% ipython --no-banner

In [1]: import numpy as np

In [2]: np.set_printoptions(suppress=True, linewidth=160)

In [3]: def rnd(a):
   ...:     return np.round(a, 4) + 0
   ...: 

In [4]: A = np.loadtxt("test12.csv", delimiter=",")

In [5]: rnd(A)
Out[5]: 
array([[0.3101, 0.3101, 0.2215, 0.0443, 0.1329, 0.2215],
       [0.3101, 0.3101, 0.2215, 0.0443, 0.1329, 0.2215],
       [0.2215, 0.2215, 0.1582, 0.0316, 0.0949, 0.1582],
       [0.0443, 0.0443, 0.0316, 0.0063, 0.019 , 0.0316],
       [0.1329, 0.1329, 0.0949, 0.019 , 0.057 , 0.0949],
       [0.2215, 0.2215, 0.1582, 0.0316, 0.0949, 0.1582]])

In [6]: # rows 0 and 1 are equal

In [7]: blk = np.stack([A, -3 * A, A[::-1]])

In [8]: blk.shape
Out[8]: (3, 6, 6)

In [9]: rnd(np.linalg.norm(blk, axis=(1, 2)))
Out[9]: array([1., 3., 1.])

In [10]: np.linalg.matrix_rank(blk)
Out[10]: array([1, 1, 1])

In [11]: rnd(blk.sum(axis=0))
Out[11]: 
array([[-0.3987, -0.3987, -0.2848, -0.057 , -0.1709, -0.2848],
       [-0.4873, -0.4873, -0.3481, -0.0696, -0.2089, -0.3481],
       [-0.3987, -0.3987, -0.2848, -0.057 , -0.1709, -0.2848],
       [ 0.1329,  0.1329,  0.0949,  0.019 ,  0.057 ,  0.0949],
       [ 0.0443,  0.0443,  0.0316,  0.0063,  0.019 ,  0.0316],
       [-0.1329, -0.1329, -0.0949, -0.019 , -0.057 , -0.0949]])

In [12]: (blk @ A.T).shape
Out[12]: (3, 6, 6)

In [13]: rnd(np.einsum("bij,cij->bc", blk, blk))
Out[13]: 
array([[ 1.    , -3.    ,  0.7722],
       [-3.    ,  9.    , -2.3165],
       [ 0.7722, -2.3165,  1.    ]])

In [14]: J = -1 * np.eye(3) + np.eye(3, k=1)

In [15]: J
Out[15]: 
array([[-1.,  1.,  0.],
       [ 0., -1.,  1.],
       [ 0.,  0., -1.]])

In [16]: proj = np.triu(np.array([[0, -8, 7], [-6, 5, 8], [-3, 2, -7]]), 1) + np.eye(3)

In [17]: B = proj @ J @ np.linalg.inv(proj)

In [18]: np.linalg.matrix_rank(B)
Out[18]: np.int64(3)

In [19]: np.poly(B)
Out[19]: array([1., 3., 3., 1.])

In [20]: proj @ J - J @ proj
Out[20]: 
array([[  0.,   0., -16.],
       [  0.,   0.,   0.],
       [  0.,   0.,   0.]])

In [21]: B
Out[21]: 
array([[ -1.,   1., -16.],
       [  0.,  -1.,   1.],
       [  0.,   0.,  -1.]])

In [22]: rnd(np.linalg.det(B))
Out[22]: np.float64(-1.0)

In [23]: np.trace(B), np.trace(J)
Out[23]: (np.float64(-3.0), np.float64(-3.0))

In [24]: B = J[0, 0] * J[1:] - np.outer(J[1:, 0], J[0])

In [25]: B
Out[25]: 
array([[ 0.,  1., -1.],
       [ 0., -0.,  1.]])

In [26]: J[:, 0] / J[0, 0]
Out[26]: array([ 1., -0., -0.])

In [27]: rnd(np.linalg.norm(J[1], 1)), rnd(np.linalg.norm(J[1], np.inf))
Out[27]: (np.float64(2.0), np.float64(1.0))

In [28]: rnd(np.linalg.norm(J[1] - J[0]))
Out[28]: np.float64(2.4495)

In [29]: rnd(np.linalg.norm(J) ** 2 / np.linalg.norm(J, 2) ** 2)
Out[29]: np.float64(1.5399)

In [30]: rnd(np.linalg.norm(J, "nuc"))
Out[30]: np.float64(3.494)

In [31]: rnd(np.linalg.norm(J, 1)), rnd(np.linalg.norm(J, np.inf))
Out[31]: (np.float64(2.0), np.float64(2.0))

In [32]: np.linalg.norm(J, axis=1).argmax()
Out[32]: np.int64(0)

In [33]: rnd(np.linalg.norm(J, 2))
Out[33]: np.float64(1.8019)
